% python3 -q
>>> import numpy as np
>>> from numpy import linalg as LA
>>> np.set_printoptions(precision=2, suppress=True, linewidth=160, sign=" ")
>>> m1 = np.load("test13.npy")
>>> m1
array([[-2, -8,  0,  2],
       [ 2,  8,  1,  2],
       [-1, -4,  1, -1],
       [-2, -8, -2,  0],
       [-2, -8,  1, -2]])
>>> m1 @ m1
Traceback (most recent call last):
  File "<python-input-5>", line 1, in <module>
    m1 @ m1
    ~~~^~~~
ValueError: matmul: Input operand 1 has a mismatch in its core dimension 0, with gufunc signature (n?,k),(k,m?)->(n?,m?) (size 5 is different from 4)
>>> gram = m1.T @ m1
>>> np.allclose(gram, gram.T)
True
>>> np.diag(gram)
array([  17,  272,    7,   13])
>>> LA.matrix_rank(gram)
np.int64(3)
>>> np.round(LA.eigvalsh(gram)[::-1], 2) + 0
array([ 291.06,   12.12,    5.82,    0.  ])
>>> left, sigma, VT = LA.svd(m1)
>>> sigma.round(2) + 0
array([ 17.06,   3.48,   2.41,   0.  ])
>>> M2 = left[:, :3] @ np.diag(sigma[:3]) @ VT[:3]
>>> LA.matrix_rank(M2)
np.int64(3)
>>> LA.matrix_rank(m1, rtol=0.05)
np.int64(3)
>>> np.round(LA.norm(m1 - M2, 2), 2), round(sigma[3], 2)
(np.float64(0.0), np.float64(0.0))
>>> M2.round(2) + 0
array([[-2., -8.,  0.,  2.],
       [ 2.,  8.,  1.,  2.],
       [-1., -4.,  1., -1.],
       [-2., -8., -2.,  0.],
       [-2., -8.,  1., -2.]])
>>> M2 = np.array([[3, 6], [2, -2]])
>>> W2 = np.kron(M2, m1)
>>> LA.matrix_rank(W2)
np.int64(6)
>>> J = np.loadtxt("w.csv", delimiter=",")
>>> J
array([[ 0.8, -0.3,  3.2,  0.9],
       [ 0.2, -1.7,  2. ,  0.2],
       [-1.6, -0.5, -0.5, -1.1],
       [-1.9, -1.1, -2. , -0.6],
       [-0.6, -0.4,  0.6, -0.1]])
>>> P = J @ LA.solve(J.T @ J, J.T)
>>> np.round(np.trace(P), 2)
np.float64(4.0)
>>> np.allclose(P @ P, P)
True
>>> P @ J[:, 0]
array([ 0.8,  0.2, -1.6, -1.9, -0.6])
>>> rng = np.random.default_rng(93688)
>>> M2 = J + rng.integers(-2, 3, (5, 2)) @ rng.integers(-2, 3, (2, 4))
>>> M2
array([[ 0.8, -4.3,  3.2,  8.9],
       [-2.8,  2.3,  8. , -1.8],
       [-0.6,  1.5, -2.5, -7.1],
       [ 0.1, -3.1, -6. , -0.6],
       [ 3.4, -4.4, -7.4, -0.1]])
>>> np.round(LA.svd(M2 - J, compute_uv=False), 2) + 0
array([ 13.87,  10.84,   0.  ,   0.  ])
>>> M2 - J
array([[ 0., -4.,  0.,  8.],
       [-3.,  4.,  6., -2.],
       [ 1.,  2., -2., -6.],
       [ 2., -2., -4.,  0.],
       [ 4., -4., -8.,  0.]])
